% python3 -q
>>> import numpy as np
>>> np.set_printoptions(precision=2, suppress=True, linewidth=160, sign=" ")
>>> mat = np.load("case10.npy")
>>> mat
array([[ 0.81,  0.  ,  0.  ,  0.  ,  0.  ,  0.  ,  0.  ,  0.  , -0.59],
       [ 0.  ,  1.  ,  0.  ,  0.  ,  0.  ,  0.  ,  0.  ,  0.  ,  0.  ],
       [ 0.  ,  0.  ,  1.  ,  0.  ,  0.  ,  0.  ,  0.  ,  0.  ,  0.  ],
       [ 0.  ,  0.  ,  0.  ,  1.  ,  0.  ,  0.  ,  0.  ,  0.  ,  0.  ],
       [ 0.  ,  0.  ,  0.  ,  0.  ,  1.  ,  0.  ,  0.  ,  0.  ,  0.  ],
       [ 0.  ,  0.  ,  0.  ,  0.  ,  0.  ,  1.  ,  0.  ,  0.  ,  0.  ],
       [ 0.  ,  0.  ,  0.  ,  0.  ,  0.  ,  0.  ,  1.  ,  0.  ,  0.  ],
       [ 0.  ,  0.  ,  0.  ,  0.  ,  0.  ,  0.  ,  0.  ,  1.  ,  0.  ],
       [ 0.59,  0.  ,  0.  ,  0.  ,  0.  ,  0.  ,  0.  ,  0.  ,  0.81]])
>>> A2 = np.linalg.invert(mat)
Traceback (most recent call last):
  File "<python-input-4>", line 1, in <module>
    A2 = np.linalg.invert(mat)
         ^^^^^^^^^^^^^^^^
AttributeError: module 'numpy.linalg' has no attribute 'invert'
>>> A2 = np.linalg.inv(mat)
>>> np.linalg.inv(A2)
array([[ 0.81,  0.  ,  0.  ,  0.  ,  0.  ,  0.  ,  0.  ,  0.  , -0.59],
       [ 0.  ,  1.  ,  0.  ,  0.  ,  0.  ,  0.  ,  0.  ,  0.  ,  0.  ],
       [ 0.  ,  0.  ,  1.  ,  0.  ,  0.  ,  0.  ,  0.  ,  0.  ,  0.  ],
       [ 0.  ,  0.  ,  0.  ,  1.  ,  0.  ,  0.  ,  0.  ,  0.  ,  0.  ],
       [ 0.  ,  0.  ,  0.  ,  0.  ,  1.  ,  0.  ,  0.  ,  0.  ,  0.  ],
       [ 0.  ,  0.  ,  0.  ,  0.  ,  0.  ,  1.  ,  0.  ,  0.  ,  0.  ],
       [ 0.  ,  0.  ,  0.  ,  0.  ,  0.  ,  0.  ,  1.  ,  0.  ,  0.  ],
       [ 0.  ,  0.  ,  0.  ,  0.  ,  0.  ,  0.  ,  0.  ,  1.  ,  0.  ],
       [ 0.59,  0.  ,  0.  ,  0.  ,  0.  ,  0.  ,  0.  ,  0.  ,  0.81]])
>>> A2
array([[ 0.81,  0.  ,  0.  ,  0.  ,  0.  ,  0.  ,  0.  ,  0.  ,  0.59],
       [ 0.  ,  1.  ,  0.  ,  0.  ,  0.  ,  0.  ,  0.  ,  0.  ,  0.  ],
       [ 0.  ,  0.  ,  1.  ,  0.  ,  0.  ,  0.  ,  0.  ,  0.  ,  0.  ],
       [ 0.  ,  0.  ,  0.  ,  1.  ,  0.  ,  0.  ,  0.  ,  0.  ,  0.  ],
       [ 0.  ,  0.  ,  0.  ,  0.  ,  1.  ,  0.  ,  0.  ,  0.  ,  0.  ],
       [ 0.  ,  0.  ,  0.  ,  0.  ,  0.  ,  1.  ,  0.  ,  0.  ,  0.  ],
       [ 0.  ,  0.  ,  0.  ,  0.  ,  0.  ,  0.  ,  1.  ,  0.  ,  0.  ],
       [ 0.  ,  0.  ,  0.  ,  0.  ,  0.  ,  0.  ,  0.  ,  1.  ,  0.  ],
       [-0.59,  0.  ,  0.  ,  0.  ,  0.  ,  0.  ,  0.  ,  0.  ,  0.81]])
>>> np.round(np.linalg.det(mat) * np.linalg.det(A2), 2)
np.float64(1.0)
>>> np.linalg.matrix_power(mat, 3)
array([[-0.31,  0.  ,  0.  ,  0.  ,  0.  ,  0.  ,  0.  ,  0.  , -0.95],
       [ 0.  ,  1.  ,  0.  ,  0.  ,  0.  ,  0.  ,  0.  ,  0.  ,  0.  ],
       [ 0.  ,  0.  ,  1.  ,  0.  ,  0.  ,  0.  ,  0.  ,  0.  ,  0.  ],
       [ 0.  ,  0.  ,  0.  ,  1.  ,  0.  ,  0.  ,  0.  ,  0.  ,  0.  ],
       [ 0.  ,  0.  ,  0.  ,  0.  ,  1.  ,  0.  ,  0.  ,  0.  ,  0.  ],
       [ 0.  ,  0.  ,  0.  ,  0.  ,  0.  ,  1.  ,  0.  ,  0.  ,  0.  ],
       [ 0.  ,  0.  ,  0.  ,  0.  ,  0.  ,  0.  ,  1.  ,  0.  ,  0.  ],
       [ 0.  ,  0.  ,  0.  ,  0.  ,  0.  ,  0.  ,  0.  ,  1.  ,  0.  ],
       [ 0.95,  0.  ,  0.  ,  0.  ,  0.  ,  0.  ,  0.  ,  0.  , -0.31]])
>>> np.allclose(mat @ mat.T, mat.T @ mat)
True
>>> (mat - mat.T) / 2
array([[ 0.  ,  0.  ,  0.  ,  0.  ,  0.  ,  0.  ,  0.  ,  0.  , -0.59],
       [ 0.  ,  0.  ,  0.  ,  0.  ,  0.  ,  0.  ,  0.  ,  0.  ,  0.  ],
       [ 0.  ,  0.  ,  0.  ,  0.  ,  0.  ,  0.  ,  0.  ,  0.  ,  0.  ],
       [ 0.  ,  0.  ,  0.  ,  0.  ,  0.  ,  0.  ,  0.  ,  0.  ,  0.  ],
       [ 0.  ,  0.  ,  0.  ,  0.  ,  0.  ,  0.  ,  0.  ,  0.  ,  0.  ],
       [ 0.  ,  0.  ,  0.  ,  0.  ,  0.  ,  0.  ,  0.  ,  0.  ,  0.  ],
       [ 0.  ,  0.  ,  0.  ,  0.  ,  0.  ,  0.  ,  0.  ,  0.  ,  0.  ],
       [ 0.  ,  0.  ,  0.  ,  0.  ,  0.  ,  0.  ,  0.  ,  0.  ,  0.  ],
       [ 0.59,  0.  ,  0.  ,  0.  ,  0.  ,  0.  ,  0.  ,  0.  ,  0.  ]])
>>> np.sort(np.abs(np.linalg.eigvals(mat)))
array([ 1.,  1.,  1.,  1.,  1.,  1.,  1.,  1.,  1.])
>>> mat @ mat
array([[ 0.31,  0.  ,  0.  ,  0.  ,  0.  ,  0.  ,  0.  ,  0.  , -0.95],
       [ 0.  ,  1.  ,  0.  ,  0.  ,  0.  ,  0.  ,  0.  ,  0.  ,  0.  ],
       [ 0.  ,  0.  ,  1.  ,  0.  ,  0.  ,  0.  ,  0.  ,  0.  ,  0.  ],
       [ 0.  ,  0.  ,  0.  ,  1.  ,  0.  ,  0.  ,  0.  ,  0.  ,  0.  ],
       [ 0.  ,  0.  ,  0.  ,  0.  ,  1.  ,  0.  ,  0.  ,  0.  ,  0.  ],
       [ 0.  ,  0.  ,  0.  ,  0.  ,  0.  ,  1.  ,  0.  ,  0.  ,  0.  ],
       [ 0.  ,  0.  ,  0.  ,  0.  ,  0.  ,  0.  ,  1.  ,  0.  ,  0.  ],
       [ 0.  ,  0.  ,  0.  ,  0.  ,  0.  ,  0.  ,  0.  ,  1.  ,  0.  ],
       [ 0.95,  0.  ,  0.  ,  0.  ,  0.  ,  0.  ,  0.  ,  0.  ,  0.31]])
>>> round(float(np.trace(mat)), 2)
8.62
